>>> import numpy as np
>>> from numpy import linalg as LA
>>> np.set_printoptions(suppress=True, linewidth=140)
>>> M = np.load("m.npy")
>>> M
array([[1, 3, 1, 3, 1, 3],
       [2, 2, 2, 2, 2, 2],
       [1, 0, 1, 0, 1, 0],
       [1, 3, 1, 3, 1, 3],
       [2, 2, 2, 2, 2, 2],
       [1, 0, 1, 0, 1, 0]])
>>> rk = LA.matrix_rank(M)
>>> rk
np.int64(2)
>>> N = LA.svd(M)[2][rk:].T
>>> [int(LA.matrix_rank(np.delete(M, i, axis=0))) for i in range(6)]
[2, 2, 2, 2, 2, 2]
>>> np.allclose(M @ N, 0)
True
>>> N.shape
(6, 4)
>>> np.round(M @ N, 2) + 0
array([[0., 0., 0., 0.],
       [0., 0., 0., 0.],
       [0., 0., 0., 0.],
       [0., 0., 0., 0.],
       [0., 0., 0., 0.],
       [0., 0., 0., 0.]])
>>> np.round(N @ N.T, 2) + 0
array([[ 0.67,  0.  , -0.33,  0.  , -0.33,  0.  ],
       [ 0.  ,  0.67,  0.  , -0.33,  0.  , -0.33],
       [-0.33,  0.  ,  0.67,  0.  , -0.33,  0.  ],
       [ 0.  , -0.33,  0.  ,  0.67,  0.  , -0.33],
       [-0.33,  0.  , -0.33,  0.  ,  0.67,  0.  ],
       [ 0.  , -0.33,  0.  , -0.33,  0.  ,  0.67]])
>>> [int(LA.matrix_rank(M[:, :j + 1])) for j in range(6)]
[1, 2, 2, 2, 2, 2]
>>> M2 = M[0, 0] * M[1:] - np.outer(M[1:, 0], M[0])
>>> M2
array([[ 0, -4,  0, -4,  0, -4],
       [ 0, -3,  0, -3,  0, -3],
       [ 0,  0,  0,  0,  0,  0],
       [ 0, -4,  0, -4,  0, -4],
       [ 0, -3,  0, -3,  0, -3]])
>>> M[:, 0] / M[0, 0]
array([1., 2., 1., 1., 2., 1.])
>>> K = np.load("a.npy")
>>> K
array([[-1,  3, -2,  0,  1],
       [ 1, -1,  3, -2,  0],
       [ 0,  1, -1,  3, -2],
       [-2,  0,  1, -1,  3],
       [ 3, -2,  0,  1, -1]])
>>> P = np.triu(np.array([[0, 1, 3, 3, 3],
...     [3, 3, 1, 3, 2],
...     [0, 0, 1, 0, 3],
...     [2, 1, 1, 1, 2],
...     [2, 3, 2, 1, 0]]), 1) + np.eye(5)
>>> M2 = P @ K @ LA.inv(P)
>>> np.trace(M2), np.trace(K)
(np.float64(-5.0), np.int64(-5))
>>> M2
array([[  3.,  -4.,  -4.,  10.,  -8.],
       [  1.,  -5.,   7.,  12., -33.],
       [  9., -14., -14.,  21.,  -4.],
       [  4.,  -8.,  -3.,  13., -12.],
       [  3.,  -5.,  -4.,   7.,  -2.]])
>>> round(LA.det(M2), 2)
np.float64(131.0)
>>> np.round(np.poly(M2), 2)
array([   1.,    5.,   -5.,  -85.,  215., -131.])
>>> LA.matrix_rank(M2)
np.int64(5)
>>> P @ K - K @ P
array([[ 4., -3.,  3.,  1.,  3.],
       [ 0., -4.,  0.,  2., -1.],
       [ 9., -6., -1.,  0., -8.],
       [ 6., -2.,  6.,  8.,  3.],
       [ 0., -3., -7., -3., -7.]])
>>> np.allclose(K @ K.T, K.T @ K)
True
>>> np.round(np.fft.fft(K[0]), 2)
array([ 1.  +0.j  ,  1.85-0.73j, -4.85-3.08j, -4.85+3.08j,  1.85+0.73j])
>>> K @ (-1.0) ** np.arange(5)
array([-5.,  7., -7.,  3.,  3.])
>>> K @ np.ones(5)
array([1., 1., 1., 1., 1.])
>>> K @ K
array([[  7, -10,  13, -11,   2],
       [  2,   7, -10,  13, -11],
       [-11,   2,   7, -10,  13],
       [ 13, -11,   2,   7, -10],
       [-10,  13, -11,   2,   7]])
>>> round(np.abs(LA.eigvals(K)).max(), 2)
np.float64(5.75)
>>> np.round(np.sort(np.abs(LA.eigvals(K))), 2)
array([1.  , 1.99, 1.99, 5.75, 5.75])
>>> (K - K.T) / 2
array([[ 0.,  1., -1.,  1., -1.],
       [-1.,  0.,  1., -1.,  1.],
       [ 1., -1.,  0.,  1., -1.],
       [-1.,  1., -1.,  0.,  1.],
       [ 1., -1.,  1., -1.,  0.]])
>>> round(float(LA.det(K)), 2)
131.0
>>> x0 = np.array([-3, 5, -3, -4, -5])
>>> rhs = K @ x0
>>> rhs
array([ 19,  -9,   6,  -8, -18])
>>> np.round(LA.solve(K, -2 * rhs), 2)
array([  6., -10.,   6.,   8.,  10.])
>>> np.round(LA.solve(K, K[:, 2]), 2) + 0
array([0., 0., 1., 0., 0.])
>>> np.round(LA.solve(K, rhs + K[:, 3]), 2)
array([-3.,  5., -3., -3., -5.])
>>> F = np.loadtxt("layer19.csv", delimiter=",")
>>> F
array([[0., 0., 0., 0., 1.],
       [0., 0., 1., 0., 0.],
       [0., 1., 0., 0., 0.],
       [1., 0., 0., 0., 0.],
       [0., 0., 0., 1., 0.]])
>>> x0 = np.array([0, 2, 1, 1, 1])
>>> (K @ x0).argmax()
np.int64(0)
>>> LA.norm(K @ x0) <= LA.norm(K, 2) * LA.norm(x0) + 1e-9
np.True_
>>> K @ x0
array([ 5, -1,  2,  3, -4])
>>> K * x0
array([[ 0,  6, -2,  0,  1],
       [ 0, -2,  3, -2,  0],
       [ 0,  2, -1,  3, -2],
       [ 0,  0,  1, -1,  3],
       [ 0, -4,  0,  1, -1]])
>>> np.round(LA.matrix_power(F, 4), 2)
array([[0., 0., 0., 0., 1.],
       [0., 1., 0., 0., 0.],
       [0., 0., 1., 0., 0.],
       [1., 0., 0., 0., 0.],
       [0., 0., 0., 1., 0.]])
>>> (F - F.T) / 2
array([[ 0. ,  0. ,  0. , -0.5,  0.5],
       [ 0. ,  0. ,  0. ,  0. ,  0. ],
       [ 0. ,  0. ,  0. ,  0. ,  0. ],
       [ 0.5,  0. ,  0. ,  0. , -0.5],
       [-0.5,  0. ,  0. ,  0.5,  0. ]])
>>> np.allclose(F, F.T)
False
>>> round(float(LA.det(F)), 2)
-1.0
>>> (F + F.T) / 2
array([[0. , 0. , 0. , 0.5, 0.5],
       [0. , 0. , 1. , 0. , 0. ],
       [0. , 1. , 0. , 0. , 0. ],
       [0.5, 0. , 0. , 0. , 0.5],
       [0.5, 0. , 0. , 0.5, 0. ]])
>>> np.round(np.sort(np.abs(LA.eigvals(F))), 2)
array([1., 1., 1., 1., 1.])
>>> F.inv()
Traceback (most recent call last):
  File "<python-input-55>", line 1, in <module>
    F.inv()
    ^^^^^
AttributeError: 'numpy.ndarray' object has no attribute 'inv'
>>> np.trace(F)
np.float64(0.0)
>>> np.round(np.abs(LA.eigvals(F)).max(), 2)
np.float64(1.0)
>>> A = np.loadtxt("x.csv", delimiter=",")
>>> A
array([[1., 0., 0., 0.],
       [0., 0., 0., 0.],
       [0., 0., 0., 0.],
       [0., 0., 0., 0.]])
>>> P = np.triu(np.array([[3, 2, 0, 1], [2, 3, 3, 0], [2, 2, 4, 4], [4, 5, 2, 4]]), 1) + np.eye(4)
>>> M2 = P @ A @ LA.inv(P)
>>> round(LA.det(M2), 2)
np.float64(0.0)
>>> np.round(LA.matrix_power(A, 3), 2)
array([[1., 0., 0., 0.],
       [0., 0., 0., 0.],
       [0., 0., 0., 0.],
       [0., 0., 0., 0.]])
>>> LA.determinant(A)
Traceback (most recent call last):
  File "<python-input-64>", line 1, in <module>
    LA.determinant(A)
    ^^^^^^^^^^^^^^
AttributeError: module 'numpy.linalg' has no attribute 'determinant'
>>> A @ A
array([[1., 0., 0., 0.],
       [0., 0., 0., 0.],
       [0., 0., 0., 0.],
       [0., 0., 0., 0.]])
>>> round(np.abs(LA.eigvals(A)).max(), 2)
np.float64(1.0)
>>> (A - A.T) / 2
array([[0., 0., 0., 0.],
       [0., 0., 0., 0.],
       [0., 0., 0., 0.],
       [0., 0., 0., 0.]])
>>> X = np.loadtxt("arr.csv", delimiter=",")
>>> X
array([[-0.21, -1.6 ,  7.25,  3.22,  4.16],
       [-0.4 , -1.86,  5.98,  2.95,  3.51],
       [ 1.06, -0.21,  6.61,  3.12,  3.2 ],
       [ 0.09,  0.9 ,  4.16,  3.54,  2.4 ],
       [ 0.13,  0.26,  7.39,  3.25,  3.15],
       [-0.05, -0.33,  6.18,  5.12,  3.06],
       [-0.3 ,  0.09,  7.07,  4.76,  4.14],
       [ 1.37, -1.32,  6.62,  2.92,  2.03],
       [-1.6 , -1.6 ,  6.45,  3.53,  2.16],
       [ 1.29, -1.05,  7.91,  3.28,  3.31],
       [-0.21,  1.17,  4.82,  4.05,  3.58],
       [ 0.97,  0.76,  6.91,  4.73,  4.56],
       [ 0.62,  0.73,  4.52,  2.57,  2.78],
       [-1.43, -0.16,  5.97,  4.21,  4.96],
       [-1.19, -0.55,  6.47,  3.88,  2.13],
       [ 1.12,  0.16,  6.24,  1.51,  3.65],
       [-0.21, -1.86,  5.98,  4.79,  1.16],
       [ 1.21,  0.5 ,  6.31,  2.11,  2.56],
       [ 0.76, -0.03,  5.93,  3.83,  3.03]])
>>> G = np.cov(X, rowvar=False)
>>> np.median(X, axis=0)
array([ 0.09, -0.16,  6.31,  3.53,  3.15])
>>> np.round(np.corrcoef(X.T), 2)
array([[ 1.  ,  0.27,  0.14, -0.43, -0.03],
       [ 0.27,  1.  , -0.43, -0.03,  0.3 ],
       [ 0.14, -0.43,  1.  ,  0.04,  0.23],
       [-0.43, -0.03,  0.04,  1.  ,  0.1 ],
       [-0.03,  0.3 ,  0.23,  0.1 ,  1.  ]])
>>> G.round(2)
array([[ 0.85,  0.24,  0.12, -0.38, -0.03],
       [ 0.24,  0.95, -0.4 , -0.03,  0.28],
       [ 0.12, -0.4 ,  0.9 ,  0.04,  0.21],
       [-0.38, -0.03,  0.04,  0.9 ,  0.09],
       [-0.03,  0.28,  0.21,  0.09,  0.9 ]])
>>> np.round(np.corrcoef(X[:, 0], X[:, 2])[0, 1], 2)
np.float64(0.14)
>>> np.round(LA.eigvalsh(G)[::-1], 2)
array([1.41, 1.22, 1.11, 0.54, 0.21])
